% python3 -q
>>> import numpy as np
>>> from numpy import linalg as LA
>>> np.set_printoptions(precision=1, suppress=True, linewidth=160, sign=" ")
>>> def rnd(a):
...     return np.round(a, 1) + 0
... 
>>> basis = np.array([[-0.8, 0.2, -0.3, -0.6]])
>>> rng = np.random.default_rng(30207)
>>> M = np.array([[-3],
...     [-1],
...     [-2],
...     [3],
...     [0],
...     [0],
...     [0],
...     [-1],
...     [0],
...     [0],
...     [-1],
...     [3],
...     [3],
...     [3],
...     [3],
...     [1],
...     [3],
...     [-2]]) @ basis + 0.3 * rng.normal(size=(18, 4))
>>> print(rnd(M))
[[ 3.1 -0.7  1.1  1.9]
 [ 0.8 -0.1  0.5  0.4]
 [ 1.6 -0.7  0.4  1.5]
 [-2.6  0.2 -0.9 -1.6]
 [-0.2  0.3 -0.2 -0.1]
 [-0.3  0.5  0.2  0. ]
 [-0.1  0.1  0.  -0.5]
 [ 0.5  0.   0.5  1. ]
 [-0.3  0.5  0.4 -0.2]
 [-0.6  0.4 -0.3  0.3]
 [ 1.2  0.4  0.5  0.8]
 [-2.5  0.8 -1.5 -1.7]
 [-2.   0.3 -0.6 -1.7]
 [-2.7  0.3 -1.2 -1.6]
 [-2.3  0.5 -1.1 -1.9]
 [-1.1  0.  -0.3 -0.3]
 [-2.8  0.9 -0.8 -1.9]
 [ 1.9 -0.6  1.   1.4]]
>>> other = np.array([[0, 2], [-1, 2], [1, 1], [-1, 2]])
>>> print(LA.matrix_rank(np.vstack([M, other.T])))
4
>>> print(rnd(np.einsum("ij,ij->i", M, M)))
[ 15.2   1.    5.7  10.3   0.2   0.4   0.3   1.5   0.6   0.7   2.5  12.    7.2  11.4  10.6   1.5  12.5   6.9]
>>> print(rnd(other.T @ M.T))
[[-0.1  0.2 -0.5  0.5 -0.3 -0.3  0.4 -0.6  0.2 -1.  -0.6 -0.6  0.8  0.1  0.4  0.   0.2  0.3]
 [ 9.8  2.5  5.4 -8.9 -0.2  0.5 -1.1  3.6  0.3 -0.1  5.2 -8.2 -7.3 -9.2 -8.6 -3.3 -8.3  6.3]]
>>> print(rnd(np.einsum("ik,kj->ji", M, other)))
[[-0.1  0.2 -0.5  0.5 -0.3 -0.3  0.4 -0.6  0.2 -1.  -0.6 -0.6  0.8  0.1  0.4  0.   0.2  0.3]
 [ 9.8  2.5  5.4 -8.9 -0.2  0.5 -1.1  3.6  0.3 -0.1  5.2 -8.2 -7.3 -9.2 -8.6 -3.3 -8.3  6.3]]
>>> print(rnd(np.einsum("ik,kj->ij", M, other)))
[[-0.1  9.8]
 [ 0.2  2.5]
 [-0.5  5.4]
 [ 0.5 -8.9]
 [-0.3 -0.2]
 [-0.3  0.5]
 [ 0.4 -1.1]
 [-0.6  3.6]
 [ 0.2  0.3]
 [-1.  -0.1]
 [-0.6  5.2]
 [-0.6 -8.2]
 [ 0.8 -7.3]
 [ 0.1 -9.2]
 [ 0.4 -8.6]
 [ 0.  -3.3]
 [ 0.2 -8.3]
 [ 0.3  6.3]]
>>> W0 = np.load("case11.npy")
>>> print(W0)
[[ 2.3  2.5  1. ]
 [ 1.8  1.8  0.7]
 [ 1.9  1.8  1.5]
 [ 1.9  1.6  1.3]
 [ 1.4  2.2  0.6]
 [ 2.2  3.3 -0.2]
 [ 1.5  2.8  0.1]
 [ 2.1  3.2 -0.4]
 [ 2.1  3.   0. ]
 [ 2.6  2.6  0.1]
 [-1.2  2.9  0.6]
 [-1.1  2.9  1. ]
 [-1.2  3.3  1. ]
 [-1.3  2.9  0.7]
 [-1.   2.7  1. ]]
>>> O, evecs = LA.qr(W0[:, :2])[0], LA.qr(W0[:, 2:])[0]
>>> s = LA.svd(O.T @ evecs, compute_uv=False)
>>> print(rnd(LA.norm(O @ O.T - evecs @ evecs.T, 2)))
1.0
>>> print((s > 0.9).sum())
0
>>> def softmax(z):
...     e = np.exp(z - z.max(axis=-1, keepdims=True))
...     return e / e.sum(axis=-1, keepdims=True)
... 
>>> print(rnd(softmax(10 * W0[1])))
[ 0.5  0.5  0. ]
>>> print(rnd(softmax(W0).sum(axis=1)))
[ 1.  1.  1.  1.  1.  1.  1.  1.  1.  1.  1.  1.  1.  1.  1.]
>>> print(rnd(softmax(W0[1])))
[ 0.4  0.4  0.1]
>>> scores = W0 @ W0.T / np.sqrt(3)
>>> print(rnd(softmax(scores)[1] @ W0))
[ 2.   2.7  0.3]
>>> print(softmax(scores).round(6).argmax(axis=1))
[  5   5   0   0   5   5   5   5   5   5  12  12  12  12  12]
>>> u, v = W0[11], W0[9]
>>> print(rnd(u @ u))
10.6
>>> pr = (u @ v) / (u @ u) * u
>>> print(rnd(LA.norm(u + v) ** 2 + LA.norm(u - v) ** 2))
48.3
>>> x = np.array([0, 2, -5])
>>> target = W0 @ x
>>> print(rnd(target))
[ 0.   0.1 -3.9 -3.3  1.4  7.6  5.1  8.4  6.   4.7  2.8  0.8  1.6  2.3  0.4]
>>> print(rnd(LA.pinv(W0) @ W0))
[[ 1.  0.  0.]
 [ 0.  1.  0.]
 [ 0.  0.  1.]]
>>> try:
...     LA.solve(W0, target)
... except LA.LinAlgError as e:
...     print("failed:", e)
... 
failed: Last 2 dimensions of the array must be square
>>> target = target + 0.1 * rng.normal(size=15)
>>> print(rnd(target))
[ 0.   0.  -3.9 -3.4  1.5  7.7  5.1  8.5  5.9  4.7  3.   0.8  1.5  2.2  0.3]
>>> beta, *_ = LA.lstsq(W0, target)
>>> print(rnd(W0.T @ (target - W0 @ beta)))
[ 0.  0.  0.]
>>> print(rnd(beta))
[ 0.   2.  -5.1]
>>> print([round(float(LA.norm(LA.solve(W0.T @ W0 + lam * np.eye(3), W0.T @ target))), 2) for lam in (0, 1, 10, 100)])
[5.44, 4.6, 2.04, 0.58]
>>> K = np.load("w.npy")
>>> print(K)
[[-1.5 -1.7 -0.5]
 [-0.7  1.2  0.1]
 [ 0.1 -0.2  0.8]
 [ 1.8 -1.5  2.1]
 [ 0.1 -0.7 -0.2]
 [ 0.   0.1 -1.1]
 [ 0.   0.6 -0.3]
 [ 0.4  1.3  0.1]
 [-0.5 -0.4 -0.7]
 [ 0.9 -1.2 -0.7]
 [ 0.9  0.3 -0.6]
 [ 1.1  1.4 -1.6]
 [-2.1  1.4 -0.3]
 [-0.1 -1.  -0.2]
 [ 0.  -0.5 -0.2]
 [ 0.8  1.7 -0.3]
 [ 0.3  0.9  0.4]
 [-0.2  0.   0.4]]
>>> z = K[:, 1] > np.median(K[:, 1])
>>> u = K[z].mean(axis=0) - K[~z].mean(axis=0)
>>> print(((K - K.mean(axis=0)) @ u > 0).astype(int))
[ 0  1  0  0  0  1  1  1  0  0  1  1  1  0  0  1  1  0]
>>> print(rnd(u))
[ 0.   1.8 -0.5]
>>> print(z.astype(int))
[ 0  1  0  0  0  1  1  1  0  0  1  1  1  0  0  1  1  0]
>>> print((((K - K.mean(axis=0)) @ u > 0) == z).mean())
1.0
>>> print(np.argsort(-np.abs(u).round(6), kind="stable"))
[ 1  2  0]
>>> O, Rm = LA.qr(W0)
>>> print(np.trace(O @ O.T))
3.0
>>> print(rnd(O @ Rm))
[[ 2.3  2.5  1. ]
 [ 1.8  1.8  0.7]
 [ 1.9  1.8  1.5]
 [ 1.9  1.6  1.3]
 [ 1.4  2.2  0.6]
 [ 2.2  3.3 -0.2]
 [ 1.5  2.8  0.1]
 [ 2.1  3.2 -0.4]
 [ 2.1  3.   0. ]
 [ 2.6  2.6  0.1]
 [-1.2  2.9  0.6]
 [-1.1  2.9  1. ]
 [-1.2  3.3  1. ]
 [-1.3  2.9  0.7]
 [-1.   2.7  1. ]]
>>> print(rnd(O.T @ O))
[[ 1.  0.  0.]
 [ 0.  1.  0.]
 [ 0.  0.  1.]]
>>> print(rnd(O))
[[-0.3 -0.1 -0.3]
 [-0.3 -0.1 -0.2]
 [-0.3 -0.1 -0.5]
 [-0.3  0.  -0.5]
 [-0.2 -0.1 -0.1]
 [-0.3 -0.2  0.3]
 [-0.2 -0.2  0.2]
 [-0.3 -0.2  0.4]
 [-0.3 -0.2  0.2]
 [-0.4 -0.1  0.1]
 [ 0.2 -0.4  0. ]
 [ 0.2 -0.4 -0.1]
 [ 0.2 -0.4 -0.1]
 [ 0.2 -0.4  0. ]
 [ 0.1 -0.4 -0.1]]
>>> print(rnd(abs(Rm[0, 0])), rnd(LA.norm(W0[:, 0])))
6.9 6.9
>>> Xs = (K - K.mean(axis=0)) / K.std(axis=0)
>>> print(np.argwhere(np.abs(Xs) > 2))
[[  3   2]
 [ 12   0]]
>>> print(rnd(Xs.std(axis=0)))
[ 1.  1.  1.]
>>> beta = LA.lstsq(np.delete(Xs, 2, axis=1), Xs[:, 2])[0]
>>> print(rnd(beta))
[ 0.2 -0.2]
>>> x = np.array([1, 1, 3])
>>> target = K @ x
>>> beta, lr = np.zeros(3), 1 / LA.norm(K, 2) ** 2
>>> for i in range(6):
...     beta -= lr * K.T @ (K @ beta - target)
...     if i % 2 == 0: print(i, round(LA.norm(K @ beta - target), 1))
... 
0 5.2
2 1.6
4 0.6
>>> print(rnd(LA.cond(K)))
1.6
>>> Xs = K - K.mean(axis=0)
>>> evecs = LA.svd(Xs)[2][:2]
>>> other = Xs - Xs @ evecs.T @ evecs
>>> print(rnd(LA.norm(other) / LA.norm(Xs)))
0.4
>>> print(rnd(np.cov(Xs @ evecs.T, rowvar=False)))
[[ 1.3  0. ]
 [ 0.   0.9]]
>>> print(rnd(other.std(axis=0)))
[ 0.2  0.2  0.6]
>>> basis = np.array([[1.6, -0.7, -1.1, 0.1], [-0.8, -0.2, -0.6, 1.3]])
>>> A = np.array([[1, -2],
...     [2, -2],
...     [1, -1],
...     [-1, 0],
...     [-2, 1],
...     [-2, 2],
...     [-2, 0],
...     [1, 1],
...     [-3, 2],
...     [3, 2],
...     [2, 2],
...     [3, 2],
...     [2, -1],
...     [-3, 1],
...     [-3, -3],
...     [-3, 3],
...     [0, -1],
...     [-3, 0],
...     [-1, 2],
...     [1, 0],
...     [-3, -3],
...     [-3, 1],
...     [2, 2]]) @ basis + 0.3 * rng.normal(size=(23, 4))
>>> print(rnd(A))
[[ 3.6 -0.4  0.2 -2.7]
 [ 4.7 -0.7 -1.6 -2.3]
 [ 2.5 -0.5 -0.7 -1.1]
 [-1.4  0.9  1.3  0.2]
 [-4.2  1.3  1.2  1.4]
 [-4.9  1.3  1.3  2.8]
 [-3.   0.9  2.2 -0.2]
 [ 0.4 -0.3 -1.8  1.8]
 [-6.5  1.9  2.2  2.8]
 [ 2.7 -2.2 -4.3  2.4]
 [ 1.7 -1.5 -3.1  2.6]
 [ 3.  -2.2 -4.8  3.2]
 [ 4.1 -0.9 -2.  -0.9]
 [-5.1  1.8  2.9  1.2]
 [-2.6  2.9  5.1 -3.9]
 [-6.5  1.4  1.5  3.6]
 [ 0.7  0.   0.6 -1.3]
 [-4.6  1.5  3.3 -0.1]
 [-3.6  0.5 -0.1  2.5]
 [ 1.3 -0.7 -1.2  0.3]
 [-2.4  2.9  5.2 -3.9]
 [-5.4  1.8  2.5  0.6]
 [ 1.  -1.6 -3.4  3.1]]
>>> Uu, s, VT = LA.svd(A)
>>> print(rnd(s))
[ 21.7  13.7   1.2   1. ]
>>> other = Uu[:, :2] @ np.diag(s[:2]) @ VT[:2]
>>> print(rnd(LA.norm(A - other, 2)), rnd(s[2]))
1.2 1.2
>>> print(rnd(np.abs(A - other).max()))
0.5
>>> print(rnd(LA.norm(A - other) / LA.norm(A)))
0.1
>>> print(rnd(other))
[[ 3.5 -0.4  0.  -2.8]
 [ 4.7 -1.1 -1.4 -2.2]
 [ 2.4 -0.6 -0.7 -1.1]
 [-1.6  0.7  1.2 -0.1]
 [-4.1  1.1  1.5  1.6]
 [-5.   1.1  1.2  2.6]
 [-2.9  1.3  2.2 -0.1]
 [ 0.3 -0.8 -1.7  1.7]
 [-6.5  1.7  2.2  2.7]
 [ 2.8 -2.2 -4.2  2.6]
 [ 1.6 -1.6 -3.2  2.5]
 [ 2.9 -2.4 -4.8  3.1]
 [ 4.  -1.3 -1.9 -1. ]
 [-5.2  1.8  2.8  1. ]
 [-2.6  2.6  5.2 -3.9]
 [-6.5  1.4  1.4  3.5]
 [ 0.7  0.2  0.6 -1.2]
 [-4.5  1.9  3.2 -0.1]
 [-3.5  0.4  0.1  2.7]
 [ 1.3 -0.7 -1.2  0.3]
 [-2.5  2.6  5.3 -4. ]
 [-5.2  1.8  2.8  0.9]
 [ 1.  -1.6 -3.4  3.1]]
>>> Xs = A - A.mean(axis=0)
>>> evecs = LA.svd(Xs)[2][:2]
>>> other = Xs - Xs @ evecs.T @ evecs
>>> print(rnd(other.std(axis=0)))
[ 0.1  0.2  0.1  0.1]
>>> print(rnd((Xs @ evecs.T).std(axis=0)))
[ 4.4  2.8]
>>> t3 = np.stack([A, 5 * A, A[::-1]])
>>> print(LA.matrix_rank(t3.reshape(3, -1)))
2
>>> print(rnd(LA.norm(t3, axis=(1, 2))))
[  25.7  128.7   25.7]
>>> gram = np.cov(A, rowvar=False)
>>> print(np.argsort(-A.std(axis=0).round(6), kind="stable"))
[ 0  2  3  1]
>>> print(rnd(A.std(axis=0)))
[ 3.6  1.5  2.7  2.2]
>>> print(np.argwhere(np.triu(np.abs(np.corrcoef(A.T)) > 0.8, 1)))
[[ 0  1]
 [ 1  2]]
>>> print(gram.shape)
(4, 4)
>>> print(rnd(gram))
[[13.2 -4.5 -7.2 -2.2]
 [-4.5  2.3  4.1 -1.1]
 [-7.2  4.1  7.7 -3. ]
 [-2.2 -1.1 -3.   5.2]]
>>> print(rnd(np.polyfit(A[:, 3], A[:, 2], 1)))
[-0.6  0.6]
>>> print(rnd(np.corrcoef(A[:, 3], A[:, 2])[0, 1]))
-0.5
>>> data = np.loadtxt("sample2.csv", delimiter=",")
>>> print(rnd(data))
[[ 0.5  0.   0.2  0.2  0. ]
 [ 0.   0.5  0.   0.   0.5]
 [ 0.   0.2  0.5  0.2  0. ]
 [ 0.   0.   0.   1.   0. ]
 [ 0.   0.   0.   0.   1. ]]
>>> # rows sum to 1
>>> print(rnd(np.einsum("ij,ji->", data, data)))
2.8
>>> print(rnd(LA.det(data.T)))
0.1
>>> print(rnd(np.kron(np.eye(2, dtype=int), data)))
[[ 0.5  0.   0.2  0.2  0.   0.   0.   0.   0.   0. ]
 [ 0.   0.5  0.   0.   0.5  0.   0.   0.   0.   0. ]
 [ 0.   0.2  0.5  0.2  0.   0.   0.   0.   0.   0. ]
 [ 0.   0.   0.   1.   0.   0.   0.   0.   0.   0. ]
 [ 0.   0.   0.   0.   1.   0.   0.   0.   0.   0. ]
 [ 0.   0.   0.   0.   0.   0.5  0.   0.2  0.2  0. ]
 [ 0.   0.   0.   0.   0.   0.   0.5  0.   0.   0.5]
 [ 0.   0.   0.   0.   0.   0.   0.2  0.5  0.2  0. ]
 [ 0.   0.   0.   0.   0.   0.   0.   0.   1.   0. ]
 [ 0.   0.   0.   0.   0.   0.   0.   0.   0.   1. ]]
>>> basis = 5 * np.array([[-0.2, 1.1, 0.3], [-0.4, 0.0, 0.1]])
>>> z = rng.integers(0, 2, 27)
>>> F = basis[z] + rng.normal(size=(27, 3))
>>> print(rnd(F))
[[-1.8 -0.2 -0.2]
 [-0.7  4.4  0.5]
 [-2.5  1.9  0.4]
 [-1.2  5.5  1.8]
 [-3.9 -0.5  0.9]
 [-1.   4.7  2.1]
 [-0.3  3.7  2. ]
 [-3.8  1.5 -0.3]
 [-1.9 -0.4 -1.2]
 [-1.1  5.3  1. ]
 [ 1.3  5.9  1.8]
 [-1.8  5.   0.6]
 [-2.1  4.3  2.2]
 [-1.2  5.8  3.1]
 [-2.7  0.2  0.5]
 [-2.   0.   0.2]
 [-0.5  4.4  1.4]
 [-1.6 -1.1 -1. ]
 [-1.6  5.4  2.2]
 [-2.5  8.1  1.4]
 [-0.8  5.5  2.2]
 [ 0.7  3.2  2.8]
 [-1.8  0.9  0.7]
 [-2.   0.1  0. ]
 [-0.8  4.4  1.8]
 [-0.8  7.   2.5]
 [-1.6  3.8  0.4]]
>>> x = np.array([9, 6, 7])
>>> h1 = np.maximum(F @ x, 0)
>>> print(rnd(np.tanh(F @ x)))
[-1.  1. -1.  1. -1.  1.  1. -1. -1.  1.  1.  1.  1.  1. -1. -1.  1. -1.  1.  1.  1.  1. -1. -1.  1.  1.  1.]
>>> print(np.flatnonzero(h1 > 1e-9))
[  1   3   5   6   9  10  11  12  13  16  18  19  20  21  24  25  26]
>>> print(rnd(F * (h1 > 1e-9)[:, None]))
[[ 0.   0.   0. ]
 [-0.7  4.4  0.5]
 [ 0.   0.   0. ]
 [-1.2  5.5  1.8]
 [ 0.   0.   0. ]
 [-1.   4.7  2.1]
 [-0.3  3.7  2. ]
 [ 0.   0.   0. ]
 [ 0.   0.   0. ]
 [-1.1  5.3  1. ]
 [ 1.3  5.9  1.8]
 [-1.8  5.   0.6]
 [-2.1  4.3  2.2]
 [-1.2  5.8  3.1]
 [ 0.   0.   0. ]
 [ 0.   0.   0. ]
 [-0.5  4.4  1.4]
 [ 0.   0.   0. ]
 [-1.6  5.4  2.2]
 [-2.5  8.1  1.4]
 [-0.8  5.5  2.2]
 [ 0.7  3.2  2.8]
 [ 0.   0.   0. ]
 [ 0.   0.   0. ]
 [-0.8  4.4  1.8]
 [-0.8  7.   2.5]
 [-1.6  3.8  0.4]]
